% ipython --no-banner

In [1]: import numpy as np

In [2]: np.set_printoptions(precision=3, suppress=True, linewidth=100, sign=" ")

In [3]: rd = lambda a: np.round(a, 3) + 0

In [4]: F = np.load("case9.npy")

In [5]: F
Out[5]: 
array([[ 0, -1,  0,  4,  2,  2,  2, -3,  4, -1, -4, -1, -4],
       [ 0,  0, -4, -2,  2,  5,  2,  0, -4, -5,  1, -5,  2],
       [ 0,  0,  0, -2, -4, -3, -2, -2,  0,  3,  4,  0, -2],
       [ 0,  0,  0,  0, -2, -1,  3,  0,  0, -1,  1,  1,  3],
       [ 0,  0,  0,  0,  0, -2,  2, -1, -3, -4, -3,  1,  5],
       [ 0,  0,  0,  0,  0,  0, -5,  5,  4, -5, -4, -4, -1],
       [ 0,  0,  0,  0,  0,  0,  0,  2, -3,  0, -3, -3, -1],
       [ 0,  0,  0,  0,  0,  0,  0,  0,  5, -5,  0,  4,  5],
       [ 0,  0,  0,  0,  0,  0,  0,  0,  0,  4, -4, -3,  2],
       [ 0,  0,  0,  0,  0,  0,  0,  0,  0,  0, -1, -2,  4],
       [ 0,  0,  0,  0,  0,  0,  0,  0,  0,  0,  0,  1, -5],
       [ 0,  0,  0,  0,  0,  0,  0,  0,  0,  0,  0,  0,  5],
       [ 0,  0,  0,  0,  0,  0,  0,  0,  0,  0,  0,  0,  0]])

In [6]: # triangular: eigenvalues sit on the diagonal

In [7]: np.unique(F.round(6), axis=0).shape
Out[7]: (13, 13)

In [8]: rd(np.trace(np.linalg.pinv(F) @ F))
Out[8]: np.float64(12.0)

In [9]: print(np.abs(np.diag(np.linalg.qr(F)[1])) > 1e-9)
[False False False False False False False False False False False False False]

In [10]: np.linalg.lstsq(F[:-1].T, F[-1])[2]
Out[10]: np.int32(12)

In [11]: print(rd(np.linalg.norm(F, "nuc")))
72.557

In [12]: rd(np.linalg.norm(F, 2))
Out[12]: np.float64(14.358)

In [13]: rd(np.linalg.norm(F[6] - F[10]))
Out[13]: np.float64(7.348)

In [14]: rd(np.linalg.norm(F) ** 2 / np.linalg.norm(F, 2) ** 2)
Out[14]: np.float64(3.575)

In [15]: rd(np.linalg.norm(F[6], 1)), rd(np.linalg.norm(F[6], np.inf))
Out[15]: (np.float64(12.0), np.float64(3.0))

In [16]: np.linalg.matrix_rank(F - F[0, 0] * np.eye(13))
Out[16]: np.int64(12)

In [17]: np.prod(np.diag(F)), rd(np.linalg.det(F))
Out[17]: (np.int64(0), np.float64(0.0))

In [18]: np.argsort(-np.linalg.norm(F, axis=0).round(6), kind="stable")[:3]
Out[18]: array([ 12,   9,   8])

In [19]: A = np.load("data.npy")

In [20]: print(A)
[[  1  -1   1  -1]
 [  1   0   0   0]
 [  1   1   1   1]
 [  1   2   4   8]
 [  1   3   9  27]
 [  1   4  16  64]
 [  1   5  25 125]
 [  1   6  36 216]]

In [21]: x = np.array([0, 1, -7, -3])

In [22]: h1 = np.maximum(A @ x, 0)

In [23]: np.flatnonzero(h1 > 1e-9)
Out[23]: array([], dtype=int64)

In [24]: rd(np.tanh(A @ x))
Out[24]: array([-1.,  0., -1., -1., -1., -1., -1., -1.])

In [25]: h1
Out[25]: array([ 0,  0,  0,  0,  0,  0,  0,  0])

In [26]: A.T @ h1
Out[26]: array([ 0,  0,  0,  0])

In [27]: print(np.maximum(A @ x, 0) - np.maximum(-A @ x, 0))
[  -5    0   -9  -50 -141 -300 -545 -894]

In [28]: print(np.maximum(A @ (3 * x), 0))
[ 0  0  0  0  0  0  0  0]

In [29]: arr = np.loadtxt("w.csv", delimiter=",")

In [30]: arr
Out[30]: 
array([[ 4.,  1.,  0.,  0.,  0.,  0.,  0.,  0.,  0.,  0.,  0.,  0.,  0.,  0.,  0.],
       [ 0.,  4.,  1.,  0.,  0.,  0.,  0.,  0.,  0.,  0.,  0.,  0.,  0.,  0.,  0.],
       [ 0.,  0.,  4.,  1.,  0.,  0.,  0.,  0.,  0.,  0.,  0.,  0.,  0.,  0.,  0.],
       [ 0.,  0.,  0.,  4.,  1.,  0.,  0.,  0.,  0.,  0.,  0.,  0.,  0.,  0.,  0.],
       [ 0.,  0.,  0.,  0.,  4.,  1.,  0.,  0.,  0.,  0.,  0.,  0.,  0.,  0.,  0.],
       [ 0.,  0.,  0.,  0.,  0.,  4.,  1.,  0.,  0.,  0.,  0.,  0.,  0.,  0.,  0.],
       [ 0.,  0.,  0.,  0.,  0.,  0.,  4.,  1.,  0.,  0.,  0.,  0.,  0.,  0.,  0.],
       [ 0.,  0.,  0.,  0.,  0.,  0.,  0.,  4.,  1.,  0.,  0.,  0.,  0.,  0.,  0.],
       [ 0.,  0.,  0.,  0.,  0.,  0.,  0.,  0.,  4.,  1.,  0.,  0.,  0.,  0.,  0.],
       [ 0.,  0.,  0.,  0.,  0.,  0.,  0.,  0.,  0.,  4.,  1.,  0.,  0.,  0.,  0.],
       [ 0.,  0.,  0.,  0.,  0.,  0.,  0.,  0.,  0.,  0.,  4.,  1.,  0.,  0.,  0.],
       [ 0.,  0.,  0.,  0.,  0.,  0.,  0.,  0.,  0.,  0.,  0.,  4.,  1.,  0.,  0.],
       [ 0.,  0.,  0.,  0.,  0.,  0.,  0.,  0.,  0.,  0.,  0.,  0.,  4.,  1.,  0.],
       [ 0.,  0.,  0.,  0.,  0.,  0.,  0.,  0.,  0.,  0.,  0.,  0.,  0.,  4.,  1.],
       [ 0.,  0.,  0.,  0.,  0.,  0.,  0.,  0.,  0.,  0.,  0.,  0.,  0.,  0.,  4.]])

In [31]: np.linalg.matrix_rank(arr - arr[0, 0] * np.eye(15))
Out[31]: np.int64(14)

In [32]: print(rd(np.sort(np.linalg.eigvals(arr))))
[ 4.  4.  4.  4.  4.  4.  4.  4.  4.  4.  4.  4.  4.  4.  4.]

In [33]: M2 = np.array([[0, 0, 1, 0, 1, 1, 1],
    ...:     [1, 0, 0, 2, 0, 2, 2],
    ...:     [2, 2, 0, 1, 0, 0, 1],
    ...:     [0, 2, 1, 0, 1, 1, 1],
    ...:     [1, 1, 0, 1, 0, 1, 0],
    ...:     [1, 2, 2, 0, 1, 1, 1],
    ...:     [2, 2, 2, 2, 1, 1, 0]])

In [34]: mat = M2 + M2.T

In [35]: mat
Out[35]: 
array([[ 0,  1,  3,  0,  2,  2,  3],
       [ 1,  0,  2,  4,  1,  4,  4],
       [ 3,  2,  0,  2,  0,  2,  3],
       [ 0,  4,  2,  0,  2,  1,  3],
       [ 2,  1,  0,  2,  0,  2,  1],
       [ 2,  4,  2,  1,  2,  2,  2],
       [ 3,  4,  3,  3,  1,  2,  0]])

In [36]: # symmetric

In [37]: T = np.stack([mat, 3 * mat, mat[::-1]])

In [38]: T.sum(axis=0)
Out[38]: 
array([[  3,   8,  15,   3,   9,  10,  12],
       [  6,   4,  10,  17,   6,  18,  18],
       [ 14,   9,   0,  10,   0,  10,  13],
       [  0,  20,  10,   0,  10,   5,  15],
       [ 11,   6,   0,  10,   0,  10,   7],
       [  9,  16,  10,   8,   9,  12,  12],
       [ 12,  17,  15,  12,   6,  10,   3]])

In [39]: print(np.linalg.matrix_rank(T.reshape(3, -1)))
2

In [40]: rd(np.linalg.det(T))
Out[40]: array([   202., 441774.,   -202.])

In [41]: print(np.einsum("bij,cij->bc", T, T))
[[  244   732   166]
 [  732  2196   498]
 [  166   498   244]]

In [42]: J = np.loadtxt("test13.csv", delimiter=",")

In [43]: J
Out[43]: 
array([[ 54., -25.,  -5.,  16.,   0.,   6.,  16.,  13., -36.,  20.,   6.,  23., -15.],
       [-25.,  68.,  -4.,   0.,  -2., -15.,  -1.,   5., -13., -48., -18.,  13.,   1.],
       [ -5.,  -4.,  53.,  -7., -22.,  25., -13.,  -5.,  26., -21.,   0.,  -5.,  -2.],
       [ 16.,   0.,  -7.,  28.,  -5., -15.,   9.,  21., -21.,   8.,  12.,   1.,  -3.],
       [  0.,  -2., -22.,  -5.,  40.,  -6.,  -4.,  10.,  -4.,  10.,  -3., -10.,  -5.],
       [  6., -15.,  25., -15.,  -6.,  58., -18., -17.,  12.,   7.,  -1.,  -2., -19.],
       [ 16.,  -1., -13.,   9.,  -4., -18.,  30.,  13., -18.,   9.,   8.,  19.,   9.],
       [ 13.,   5.,  -5.,  21.,  10., -17.,  13.,  52., -19.,  -1.,  14.,  12.,   7.],
       [-36., -13.,  26., -21.,  -4.,  12., -18., -19.,  63.,   1.,   8., -27.,   9.],
       [ 20., -48., -21.,   8.,  10.,   7.,   9.,  -1.,   1.,  78.,  35., -27.,   3.],
       [  6., -18.,   0.,  12.,  -3.,  -1.,   8.,  14.,   8.,  35.,  79.,  -2.,   6.],
       [ 23.,  13.,  -5.,   1., -10.,  -2.,  19.,  12., -27., -27.,  -2.,  52.,   1.],
       [-15.,   1.,  -2.,  -3.,  -5., -19.,   9.,   7.,   9.,   3.,   6.,   1.,  32.]])

In [44]: # symmetric, so the eigenvalues are real

In [45]: x = np.array([-3, 5, 5, 2, -1, -2, 3, -1, 2, -2, 0, -2, -3])

In [46]: rhs = J @ x

In [47]: beta, lr = np.zeros(13), 1 / np.linalg.norm(J, 2) ** 2

In [48]: for i in range(8):
    ...:     beta -= lr * J.T @ (J @ beta - rhs)
    ...:     if i % 2 == 0: print(i, round(np.linalg.norm(J @ beta - rhs), 3))
    ...: 
0 286.745
2 203.904
4 164.207
6 142.49

In [49]: print(rd(np.linalg.cond(J)))
395.045

In [50]: data = np.load("sample4.npy")

In [51]: rd(data)
Out[51]: 
array([[ 0.318,  0.337, -0.518,  0.158, -1.014, -0.454, -1.069,  0.252, -0.16 ,  1.013],
       [-0.238,  1.194,  0.131, -0.737, -0.767,  0.148,  0.495,  0.752,  0.607, -0.411],
       [ 0.079, -0.318,  0.657,  0.608, -0.506, -1.392,  0.912,  0.115,  0.169,  0.151],
       [-0.556, -0.348,  0.86 ,  0.823, -0.786,  1.157, -0.019, -0.001,  0.262,  0.356],
       [ 0.159,  0.57 ,  1.289, -0.598,  0.088, -0.054, -0.167, -0.341, -1.178,  0.299],
       [ 0.238, -1.033, -0.178, -1.255, -0.815,  0.189,  0.436, -0.557,  0.068,  0.251],
       [ 0.636,  0.593, -0.505,  0.645, -0.698,  0.263,  0.439, -1.04 , -0.509, -0.695],
       [-0.715,  0.287, -0.731,  0.088,  0.22 ,  0.239,  1.062,  0.165, -0.732,  1.033],
       [ 0.954, -0.517, -0.049,  0.158, -0.154,  0.414,  0.249,  1.338, -0.795, -0.34 ],
       [-1.272, -0.382, -0.24 , -0.063, -0.527, -0.398, -0.425,  0.174, -0.831, -0.915]])

In [52]: np.allclose(data @ data.T, data.T @ data)
Out[52]: True

In [53]: assert data == data.T
Traceback (most recent call last):
  Cell In[53], line 1
    assert data == data.T
ValueError: The truth value of an array with more than one element is ambiguous. Use a.any() or a.all()


In [54]: data.inv()
Traceback (most recent call last):
  Cell In[54], line 1
    data.inv()
AttributeError: 'numpy.ndarray' object has no attribute 'inv'


In [55]: rd(np.trace(data))
Out[55]: np.float64(2.163)

In [56]: x = np.array([1, 2, -2, -2, 1, 0, -1, -1, -1, -2])

In [57]: rhs = data @ x

In [58]: rd(rhs)
Out[58]: array([-0.351,  1.562, -5.09 , -6.36 ,  1.092, -0.227,  3.344, -1.193, -0.563,  0.954])

In [59]: rd(np.linalg.solve(data, -3 * rhs))
Out[59]: array([-3., -6.,  6.,  6., -3.,  0.,  3.,  3.,  3.,  6.])

In [60]: rd(np.linalg.solve(data, rhs))
Out[60]: array([ 1.,  2., -2., -2.,  1.,  0., -1., -1., -1., -2.])

In [61]: Q, evecs = np.linalg.qr(data[:, :9])[0], np.linalg.qr(data[:, 9:])[0]

In [62]: sigma = np.linalg.svd(Q.T @ evecs, compute_uv=False)

In [63]: print(rd(np.degrees(np.arccos(sigma.clip(0, 1)))))
[ 90.]

In [64]: (sigma > 0.9).sum()
Out[64]: np.int64(0)

In [65]: W0 = np.load("a.npy")

In [66]: rd(W0)
Out[66]: 
array([[-1.262,  3.451, -3.106,  1.361],
       [ 2.126,  0.471, -2.444,  3.78 ],
       [ 3.316, -2.636,  0.304,  2.639],
       [-3.276,  2.034,  0.396, -3.158],
       [-2.633,  0.34 ,  1.899, -3.788],
       [ 1.156, -3.404,  3.142, -1.483],
       [-2.982,  3.438, -1.578, -1.34 ],
       [-2.29 , -0.228,  2.292, -3.801],
       [ 2.546, -3.655,  2.226,  0.449],
       [-3.109,  3.295, -1.291, -1.677],
       [-0.824,  3.239, -3.231,  1.841],
       [-3.242,  3.03 , -0.851, -2.141],
       [-3.08 ,  3.333, -1.364, -1.595],
       [ 1.043,  1.778, -3.088,  3.349]])

In [67]: # rows and columns are dependent

In [68]: u, v = J[12], J[2]

In [69]: u @ u
Out[69]: np.float64(1906.0)

In [70]: p = (u @ v) / (u @ u) * u

In [71]: rd((v - p) @ u)
Out[71]: np.float64(0.0)

In [72]: np.linalg.matrix_rank(np.outer(u, v))
Out[72]: np.int64(1)

In [73]: rd(p)
Out[73]: 
array([ 3.376, -0.225,  0.45 ,  0.675,  1.125,  4.276, -2.026, -1.576, -2.026, -0.675, -1.35 ,
       -0.225, -7.203])

In [74]: labels = W0[:, 3] > np.median(W0[:, 3])

In [75]: u = W0[labels].mean(axis=0) - W0[~labels].mean(axis=0)

In [76]: rd(u)
Out[76]: array([ 2.919, -0.331, -2.163,  4.246])

In [77]: U, sigma, Vt = np.linalg.svd(W0)

In [78]: np.argmax(sigma[:-1] / (sigma[1:] + 1e-6)) + 1
Out[78]: np.int64(2)

In [79]: rd(sigma)
Out[79]: array([ 14.39 ,  11.955,   0.   ,   0.   ])

In [80]: M2 = U[:, :2] @ np.diag(sigma[:2]) @ Vt[:2]

In [81]: print(rd(np.linalg.norm(W0 - M2) / np.linalg.norm(W0)))
0.0

In [82]: np.linalg.matrix_rank(W0, rtol=0.05)
Out[82]: np.int64(2)
